% python3 -q
>>> import numpy as np
>>> np.set_printoptions(precision=2, suppress=True, linewidth=200, floatmode="fixed")
>>> m1 = np.load("out16.npy")
>>> m1
array([[-11,   3,   1,   3,   0,  -2,   3,   0,  -2,  -1,   2,   0,   2],
       [ -1,  27,  -2,   2,  -3,  -1,  -2,   0,  -3,   1,   0,   1,   0],
       [  3,   3,  20,   1,   1,  -3,   3,   0,  -2,  -3,   0,   0,  -1],
       [ -1,   3,   3,  15,   0,   3,  -3,   0,  -3,   1,   2,  -1,   1],
       [ -3,  -2,  -3,   0,  10,   1,  -1,  -2,   1,   0,   3,  -2,  -1],
       [ -1,   1,   1,   1,   3, -16,  -1,  -2,  -2,   3,   2,  -2,  -2],
       [  0,   1,   2,   2,   2,  -2, -21,   0,  -2,   2,   3,   3,   2],
       [  1,   3,   1,  -3,   1,   2,   2, -17,  -3,   0,  -2,   3,  -2],
       [  3,   1,  -2,  -2,  -2,  -3,  -3,   1, -18,  -3,   2,  -2,   1],
       [  2,   3,  -3,   0,   2,   0,   0,  -2,  -3,  -7,  -3,   2,   1],
       [  0,  -3,   3,   2,  -2,   0,   1,   0,  -3,   2,  -3,   1,   1],
       [  2,  -2,   1,   3,   0,   0,  -3,   2,  -3,  -3,   2,  15,  -3],
       [ -1,  -1,  -2,   3,   3,   2,   3,   2,   3,   1,   1,   3,  -1]])
>>> W = np.array([[1, 1, 1, 2, 1],
...     [1, 3, -3, 2, -2],
...     [-2, -3, -1, -3, 0],
...     [-1, 2, 2, 1, 1],
...     [-1, -1, -3, -3, 2],
...     [0, 2, 3, -1, 2],
...     [1, -2, 0, -2, -1],
...     [2, -2, 2, 3, 2],
...     [-3, -2, 3, -3, -2],
...     [0, 1, 3, 1, -2],
...     [3, -1, 2, -3, -1],
...     [3, 1, -2, 1, 3],
...     [-1, 2, -3, 1, -3]])
>>> b = np.array([2, 2, -1, 0, 0])
>>> H = np.maximum(m1 @ W + b, 0)
>>> (H > 0).astype(int)
array([[1, 0, 0, 0, 0],
       [1, 1, 0, 1, 0],
       [0, 0, 0, 0, 1],
       [0, 1, 1, 1, 1],
       [0, 0, 0, 0, 1],
       [0, 0, 0, 0, 0],
       [0, 1, 0, 1, 1],
       [0, 1, 0, 0, 0],
       [1, 1, 0, 1, 1],
       [1, 1, 0, 1, 1],
       [0, 1, 1, 1, 1],
       [1, 1, 0, 1, 1],
       [1, 0, 1, 0, 1]])
>>> H
array([[  2,   0,   0,   0,   0],
       [ 43, 105,   0,  85,   0],
       [  0,   0,   0,   0,   4],
       [  0,  49,  22,  17,  13],
       [  0,   0,   0,   0,  12],
       [  0,   0,   0,   0,   0],
       [  0,  49,   0,  40,  21],
       [  0,  43,   0,   0,   0],
       [ 66,  41,   0,  74,  25],
       [ 12,  30,   0,  21,  22],
       [  0,   2,   1,  13,   8],
       [ 61,  13,   0,  24,  80],
       [  9,   0,  21,   0,  18]])
>>> W2 = np.array([[2, 1, -6], [-1, 2, -4], [8, -9, 1], [0, 9, -6], [7, 8, 7]])
>>> (H @ W2).round(6).argmax(axis=1)
array([0, 1, 1, 0, 1, 0, 1, 1, 1, 1, 1, 1, 0])
>>> d = np.linalg.norm(H[:, None] - H[None], axis=-1)
>>> np.linalg.matrix_rank(d ** 2)
np.int64(7)
>>> (d + 1e9 * np.eye(13)).round(6).argmin(axis=1)
array([5, 8, 5, 7, 2, 0, 9, 3, 1, 6, 2, 9, 4])
>>> d[9]
array([ 43.87, 105.67,  42.53,  32.95,  39.81,  44.37,  29.44,  35.19,  76.52,   0.00,  34.48,  77.87,  42.51])
>>> d[:5, :5]
array([[  0.00, 141.18,   4.47,  57.85,  12.17],
       [141.18,   0.00, 141.83, 101.30, 142.28],
       [  4.47, 141.83,   0.00,  57.05,   8.00],
       [ 57.85, 101.30,  57.05,   0.00,  56.35],
       [ 12.17, 142.28,   8.00,  56.35,   0.00]])
>>> np.linalg.norm(H - H.mean(axis=0), axis=1)
array([ 38.95, 107.00,  38.25,  33.78,  36.62,  39.65,  34.20,  35.00,  75.87,   8.96,  30.06,  80.33,  38.03])
>>> A = np.loadtxt("case2.csv", delimiter=",")
>>> A
array([[ 0.00,  0.00, -1.00, -2.00,  0.00,  2.00,  1.00, -1.00,  2.00,  0.00],
       [ 0.00,  0.00,  1.00, -1.00,  2.00,  0.00,  1.00, -2.00, -2.00,  2.00],
       [ 0.00,  0.00,  0.00,  0.00, -1.00, -1.00,  2.00,  1.00,  0.00,  1.00],
       [ 0.00,  0.00,  0.00,  0.00, -2.00,  0.00, -2.00, -1.00,  1.00,  2.00],
       [ 0.00,  0.00,  0.00,  0.00,  0.00, -1.00, -1.00,  1.00,  1.00,  0.00],
       [ 0.00,  0.00,  0.00,  0.00,  0.00,  0.00,  1.00,  2.00, -2.00,  2.00],
       [ 0.00,  0.00,  0.00,  0.00,  0.00,  0.00,  0.00,  1.00,  0.00,  1.00],
       [ 0.00,  0.00,  0.00,  0.00,  0.00,  0.00,  0.00,  0.00,  1.00,  0.00],
       [ 0.00,  0.00,  0.00,  0.00,  0.00,  0.00,  0.00,  0.00,  0.00,  1.00],
       [ 0.00,  0.00,  0.00,  0.00,  0.00,  0.00,  0.00,  0.00,  0.00,  0.00]])
>>> ang = np.radians(135)
>>> r_ = np.eye(10)
>>> r_[6, 6] = r_[1, 1] = np.cos(ang)
>>> r_[6, 1], r_[1, 6] = -np.sin(ang), np.sin(ang)
>>> r_
array([[ 1.00,  0.00,  0.00,  0.00,  0.00,  0.00,  0.00,  0.00,  0.00,  0.00],
       [ 0.00, -0.71,  0.00,  0.00,  0.00,  0.00,  0.71,  0.00,  0.00,  0.00],
       [ 0.00,  0.00,  1.00,  0.00,  0.00,  0.00,  0.00,  0.00,  0.00,  0.00],
       [ 0.00,  0.00,  0.00,  1.00,  0.00,  0.00,  0.00,  0.00,  0.00,  0.00],
       [ 0.00,  0.00,  0.00,  0.00,  1.00,  0.00,  0.00,  0.00,  0.00,  0.00],
       [ 0.00,  0.00,  0.00,  0.00,  0.00,  1.00,  0.00,  0.00,  0.00,  0.00],
       [ 0.00, -0.71,  0.00,  0.00,  0.00,  0.00, -0.71,  0.00,  0.00,  0.00],
       [ 0.00,  0.00,  0.00,  0.00,  0.00,  0.00,  0.00,  1.00,  0.00,  0.00],
       [ 0.00,  0.00,  0.00,  0.00,  0.00,  0.00,  0.00,  0.00,  1.00,  0.00],
       [ 0.00,  0.00,  0.00,  0.00,  0.00,  0.00,  0.00,  0.00,  0.00,  1.00]])
>>> B = A @ r_.T
>>> np.round(np.linalg.det(r_), 2), round(float(np.trace(r_)), 2)
(np.float64(1.0), 6.59)
>>> Uu, sv, vt = np.linalg.svd(A)
>>> sv.round(2) + 0
array([5.13, 4.36, 3.75, 3.40, 1.82, 1.58, 0.53, 0.15, 0.00, 0.00])
>>> np.argmax(sv[:-1] / (sv[1:] + 1e-6)) + 1
np.int64(8)
>>> B = Uu[:, :8] @ np.diag(sv[:8]) @ vt[:8]
>>> np.linalg.matrix_rank(B)
np.int64(8)
>>> np.linalg.matrix_rank(A, rtol=0.05)
np.int64(7)
>>> round(np.linalg.norm(A - B, 2), 2), round(float(sv[8]), 2)
(np.float64(0.0), 0.0)
>>> B.round(2) + 0
array([[ 0.00,  0.00, -1.00, -2.00,  0.00,  2.00,  1.00, -1.00,  2.00,  0.00],
       [ 0.00,  0.00,  1.00, -1.00,  2.00,  0.00,  1.00, -2.00, -2.00,  2.00],
       [ 0.00,  0.00,  0.00,  0.00, -1.00, -1.00,  2.00,  1.00,  0.00,  1.00],
       [ 0.00,  0.00,  0.00,  0.00, -2.00,  0.00, -2.00, -1.00,  1.00,  2.00],
       [ 0.00,  0.00,  0.00,  0.00,  0.00, -1.00, -1.00,  1.00,  1.00,  0.00],
       [ 0.00,  0.00,  0.00,  0.00,  0.00,  0.00,  1.00,  2.00, -2.00,  2.00],
       [ 0.00,  0.00,  0.00,  0.00,  0.00,  0.00,  0.00,  1.00,  0.00,  1.00],
       [ 0.00,  0.00,  0.00,  0.00,  0.00,  0.00,  0.00,  0.00,  1.00,  0.00],
       [ 0.00,  0.00,  0.00,  0.00,  0.00,  0.00,  0.00,  0.00,  0.00,  1.00],
       [ 0.00,  0.00,  0.00,  0.00,  0.00,  0.00,  0.00,  0.00,  0.00,  0.00]])
>>> rng = np.random.default_rng(25)
>>> ang = np.sort(rng.uniform(-2, 2, 21))
>>> data = np.c_[ang, ang ** 2, ang ** 3] @ np.array([[1, -2, -3, 3, 2, 2], [1, 3, 2, 0, 0, 2], [2, -3, -2, -2, 0, -3]])
>>> data
array([[-13.97,  39.94,  29.96,   9.97,  -4.00,  27.95],
       [-13.83,  39.60,  29.72,   9.83,  -3.98,  27.66],
       [ -6.17,  20.34,  16.09,   2.41,  -3.03,  11.99],
       [ -5.06,  17.28,  13.88,   1.40,  -2.83,   9.63],
       [ -4.51,  15.74,  12.75,   0.93,  -2.71,   8.47],
       [ -3.42,  12.53,  10.40,   0.02,  -2.46,   6.11],
       [ -2.76,  10.49,   8.88,  -0.49,  -2.27,   4.67],
       [ -2.53,   9.76,   8.34,  -0.65,  -2.19,   4.17],
       [ -1.49,   6.21,   5.61,  -1.27,  -1.77,   1.88],
       [ -0.64,   2.79,   2.84,  -1.35,  -1.17,   0.11],
       [ -0.54,   2.33,   2.44,  -1.29,  -1.06,  -0.06],
       [ -0.49,   2.09,   2.22,  -1.24,  -0.99,  -0.13],
       [ -0.31,   1.17,   1.36,  -0.95,  -0.69,  -0.33],
       [  0.20,  -0.26,  -0.45,   0.49,   0.33,   0.38],
       [  0.65,  -0.50,  -0.98,   1.05,   0.77,   0.90],
       [  4.64,  -2.36,  -3.36,   0.77,   2.13,   0.77],
       [  5.43,  -2.85,  -3.80,   0.44,   2.29,   0.42],
       [  5.49,  -2.88,  -3.83,   0.42,   2.30,   0.39],
       [  5.62,  -2.96,  -3.91,   0.36,   2.32,   0.33],
       [ 13.72,  -8.90,  -8.71,  -4.27,   3.33,  -5.01],
       [ 20.96, -15.07, -13.32,  -9.25,   3.93, -11.07]])
>>> cen = data - data.mean(axis=0)
>>> vecs = np.linalg.svd(cen)[2][:3]
>>> B = cen - cen @ vecs.T @ vecs
>>> np.round(np.cov(cen @ vecs.T, rowvar=False), 2) + 0
array([[469.80,   0.00,   0.00],
       [  0.00,  10.69,   0.00],
       [  0.00,   0.00,   6.81]])
>>> (cen @ vecs.T).std(axis=0)
array([21.15,  3.19,  2.55])
>>> np.linalg.norm(B, axis=1).round(6).argmax()
np.int64(0)
>>> Uu, sv, vt = np.linalg.svd(data)
>>> vecs = vt[:(sv > 1e-8).sum()]
>>> vec = data[11] + 2 * data[6] + rng.integers(2) * np.eye(6)[1]
>>> vec
array([-6.02, 24.08, 19.99, -2.22, -5.53,  9.21])
>>> np.linalg.matrix_rank(np.vstack([data, vec]))
np.int64(4)
>>> np.allclose(vecs.T @ vecs @ vec, vec)
False
>>> vecs.T @ vecs
array([[ 0.89,  0.05, -0.11, -0.22,  0.18,  0.09],
       [ 0.05,  0.53,  0.41, -0.05, -0.07,  0.27],
       [-0.11,  0.41,  0.41, -0.18, -0.17,  0.03],
       [-0.22, -0.05, -0.18,  0.49,  0.17,  0.37],
       [ 0.18, -0.07, -0.17,  0.17,  0.15,  0.18],
       [ 0.09,  0.27,  0.03,  0.37,  0.18,  0.53]])
>>> Uu, sv, vt = np.linalg.svd(data)
>>> sv.round(2) + 0
array([105.31,  20.32,  12.75,   0.00,   0.00,   0.00])
>>> np.argmax(sv[:-1] / (sv[1:] + 1e-6)) + 1
np.int64(3)
>>> B = Uu[:, :3] @ np.diag(sv[:3]) @ vt[:3]
>>> np.linalg.matrix_rank(B)
np.int64(3)
>>> B
array([[-13.97,  39.94,  29.96,   9.97,  -4.00,  27.95],
       [-13.83,  39.60,  29.72,   9.83,  -3.98,  27.66],
       [ -6.17,  20.34,  16.09,   2.41,  -3.03,  11.99],
       [ -5.06,  17.28,  13.88,   1.40,  -2.83,   9.63],
       [ -4.51,  15.74,  12.75,   0.93,  -2.71,   8.47],
       [ -3.42,  12.53,  10.40,   0.02,  -2.46,   6.11],
       [ -2.76,  10.49,   8.88,  -0.49,  -2.27,   4.67],
       [ -2.53,   9.76,   8.34,  -0.65,  -2.19,   4.17],
       [ -1.49,   6.21,   5.61,  -1.27,  -1.77,   1.88],
       [ -0.64,   2.79,   2.84,  -1.35,  -1.17,   0.11],
       [ -0.54,   2.33,   2.44,  -1.29,  -1.06,  -0.06],
       [ -0.49,   2.09,   2.22,  -1.24,  -0.99,  -0.13],
       [ -0.31,   1.17,   1.36,  -0.95,  -0.69,  -0.33],
       [  0.20,  -0.26,  -0.45,   0.49,   0.33,   0.38],
       [  0.65,  -0.50,  -0.98,   1.05,   0.77,   0.90],
       [  4.64,  -2.36,  -3.36,   0.77,   2.13,   0.77],
       [  5.43,  -2.85,  -3.80,   0.44,   2.29,   0.42],
       [  5.49,  -2.88,  -3.83,   0.42,   2.30,   0.39],
       [  5.62,  -2.96,  -3.91,   0.36,   2.32,   0.33],
       [ 13.72,  -8.90,  -8.71,  -4.27,   3.33,  -5.01],
       [ 20.96, -15.07, -13.32,  -9.25,   3.93, -11.07]])
>>> np.linalg.matrix_rank(data, rtol=0.05)
np.int64(3)
>>> G = np.cov(B, rowvar=False)
>>> np.argsort(-B.std(axis=0).round(6), kind="stable")
array([1, 2, 5, 0, 3, 4])
>>> B.std(axis=0)
array([ 7.69, 13.60, 10.86,  3.88,  2.40,  9.01])
>>> np.median(B, axis=0)
array([-0.54,  2.33,  2.44,  0.36, -1.06,  0.77])
>>> G.shape
(6, 6)
>>> np.corrcoef(B.T)
array([[ 1.00, -0.91, -0.93, -0.86,  0.93, -0.88],
       [-0.91,  1.00,  1.00,  0.87, -0.88,  0.98],
       [-0.93,  1.00,  1.00,  0.84, -0.92,  0.96],
       [-0.86,  0.87,  0.84,  1.00, -0.64,  0.94],
       [ 0.93, -0.88, -0.92, -0.64,  1.00, -0.78],
       [-0.88,  0.98,  0.96,  0.94, -0.78,  1.00]])
>>> round(np.corrcoef(B[:, 2], B[:, 0])[0, 1], 2)
np.float64(-0.93)
>>> np.round(np.linalg.eigvalsh(G)[::-1], 2) + 0
array([469.80,  10.69,   6.81,   0.00,   0.00,   0.00])
>>> ang = np.radians(45)
>>> r_ = np.eye(6)
>>> r_[4, 4] = r_[1, 1] = np.cos(ang)
>>> r_[4, 1], r_[1, 4] = -np.sin(ang), np.sin(ang)
>>> r_
array([[ 1.00,  0.00,  0.00,  0.00,  0.00,  0.00],
       [ 0.00,  0.71,  0.00,  0.00,  0.71,  0.00],
       [ 0.00,  0.00,  1.00,  0.00,  0.00,  0.00],
       [ 0.00,  0.00,  0.00,  1.00,  0.00,  0.00],
       [ 0.00, -0.71,  0.00,  0.00,  0.71,  0.00],
       [ 0.00,  0.00,  0.00,  0.00,  0.00,  1.00]])
>>> B = data @ r_.T
>>> np.allclose(data @ data.T, B @ B.T)
True
>>> np.abs(B - data).max(axis=0)
array([ 0.00, 14.52,  0.00,  0.00, 27.07,  0.00])
>>> round(np.linalg.det(r_), 2), np.round(np.trace(r_), 2)
(np.float64(1.0), np.float64(5.41))
>>> M = np.loadtxt("arr.csv", delimiter=",")
>>> M
array([[ 0.75, -0.05, -0.05, -0.25, -0.25, -0.05, -0.34, -0.05,  0.25,  0.25, -0.05,  0.25],
       [-0.05,  0.99, -0.01, -0.05, -0.05, -0.01, -0.07, -0.01,  0.05,  0.05, -0.01,  0.05],
       [-0.05, -0.01,  0.99, -0.05, -0.05, -0.01, -0.07, -0.01,  0.05,  0.05, -0.01,  0.05],
       [-0.25, -0.05, -0.05,  0.75, -0.25, -0.05, -0.34, -0.05,  0.25,  0.25, -0.05,  0.25],
       [-0.25, -0.05, -0.05, -0.25,  0.75, -0.05, -0.34, -0.05,  0.25,  0.25, -0.05,  0.25],
       [-0.05, -0.01, -0.01, -0.05, -0.05,  0.99, -0.07, -0.01,  0.05,  0.05, -0.01,  0.05],
       [-0.34, -0.07, -0.07, -0.34, -0.34, -0.07,  0.52, -0.07,  0.34,  0.34, -0.07,  0.34],
       [-0.05, -0.01, -0.01, -0.05, -0.05, -0.01, -0.07,  0.99,  0.05,  0.05, -0.01,  0.05],
       [ 0.25,  0.05,  0.05,  0.25,  0.25,  0.05,  0.34,  0.05,  0.75, -0.25,  0.05, -0.25],
       [ 0.25,  0.05,  0.05,  0.25,  0.25,  0.05,  0.34,  0.05, -0.25,  0.75,  0.05, -0.25],
       [-0.05, -0.01, -0.01, -0.05, -0.05, -0.01, -0.07, -0.01,  0.05,  0.05,  0.99,  0.05],
       [ 0.25,  0.05,  0.05,  0.25,  0.25,  0.05,  0.34,  0.05, -0.25, -0.25,  0.05,  0.75]])
>>> vals, vecs = np.linalg.eigh(M)
>>> np.linalg.svd(M, compute_uv=False)
array([1.00, 1.00, 1.00, 1.00, 1.00, 1.00, 1.00, 1.00, 1.00, 1.00, 1.00, 1.00])
>>> np.round(vecs.T @ vecs, 2) + 0
array([[1.00, 0.00, 0.00, 0.00, 0.00, 0.00, 0.00, 0.00, 0.00, 0.00, 0.00, 0.00],
       [0.00, 1.00, 0.00, 0.00, 0.00, 0.00, 0.00, 0.00, 0.00, 0.00, 0.00, 0.00],
       [0.00, 0.00, 1.00, 0.00, 0.00, 0.00, 0.00, 0.00, 0.00, 0.00, 0.00, 0.00],
       [0.00, 0.00, 0.00, 1.00, 0.00, 0.00, 0.00, 0.00, 0.00, 0.00, 0.00, 0.00],
       [0.00, 0.00, 0.00, 0.00, 1.00, 0.00, 0.00, 0.00, 0.00, 0.00, 0.00, 0.00],
       [0.00, 0.00, 0.00, 0.00, 0.00, 1.00, 0.00, 0.00, 0.00, 0.00, 0.00, 0.00],
       [0.00, 0.00, 0.00, 0.00, 0.00, 0.00, 1.00, 0.00, 0.00, 0.00, 0.00, 0.00],
       [0.00, 0.00, 0.00, 0.00, 0.00, 0.00, 0.00, 1.00, 0.00, 0.00, 0.00, 0.00],
       [0.00, 0.00, 0.00, 0.00, 0.00, 0.00, 0.00, 0.00, 1.00, 0.00, 0.00, 0.00],
       [0.00, 0.00, 0.00, 0.00, 0.00, 0.00, 0.00, 0.00, 0.00, 1.00, 0.00, 0.00],
       [0.00, 0.00, 0.00, 0.00, 0.00, 0.00, 0.00, 0.00, 0.00, 0.00, 1.00, 0.00],
       [0.00, 0.00, 0.00, 0.00, 0.00, 0.00, 0.00, 0.00, 0.00, 0.00, 0.00, 1.00]])
>>> vecs @ np.diag(vals) @ vecs.T
array([[ 0.75, -0.05, -0.05, -0.25, -0.25, -0.05, -0.34, -0.05,  0.25,  0.25, -0.05,  0.25],
       [-0.05,  0.99, -0.01, -0.05, -0.05, -0.01, -0.07, -0.01,  0.05,  0.05, -0.01,  0.05],
       [-0.05, -0.01,  0.99, -0.05, -0.05, -0.01, -0.07, -0.01,  0.05,  0.05, -0.01,  0.05],
       [-0.25, -0.05, -0.05,  0.75, -0.25, -0.05, -0.34, -0.05,  0.25,  0.25, -0.05,  0.25],
       [-0.25, -0.05, -0.05, -0.25,  0.75, -0.05, -0.34, -0.05,  0.25,  0.25, -0.05,  0.25],
       [-0.05, -0.01, -0.01, -0.05, -0.05,  0.99, -0.07, -0.01,  0.05,  0.05, -0.01,  0.05],
       [-0.34, -0.07, -0.07, -0.34, -0.34, -0.07,  0.52, -0.07,  0.34,  0.34, -0.07,  0.34],
       [-0.05, -0.01, -0.01, -0.05, -0.05, -0.01, -0.07,  0.99,  0.05,  0.05, -0.01,  0.05],
       [ 0.25,  0.05,  0.05,  0.25,  0.25,  0.05,  0.34,  0.05,  0.75, -0.25,  0.05, -0.25],
       [ 0.25,  0.05,  0.05,  0.25,  0.25,  0.05,  0.34,  0.05, -0.25,  0.75,  0.05, -0.25],
       [-0.05, -0.01, -0.01, -0.05, -0.05, -0.01, -0.07, -0.01,  0.05,  0.05,  0.99,  0.05],
       [ 0.25,  0.05,  0.05,  0.25,  0.25,  0.05,  0.34,  0.05, -0.25, -0.25,  0.05,  0.75]])
>>> np.linalg.eigvalsh(M + 2 * np.eye(12))
array([1.00, 3.00, 3.00, 3.00, 3.00, 3.00, 3.00, 3.00, 3.00, 3.00, 3.00, 3.00])
>>> (vals > 1e-8).sum(), (vals < -1e-8).sum()
(np.int64(11), np.int64(1))
>>> np.linalg.eigvalsh(M @ M)
array([1.00, 1.00, 1.00, 1.00, 1.00, 1.00, 1.00, 1.00, 1.00, 1.00, 1.00, 1.00])
>>> np.unique(vals.round(6) + 0, return_counts=True)[1]
array([ 1, 11])
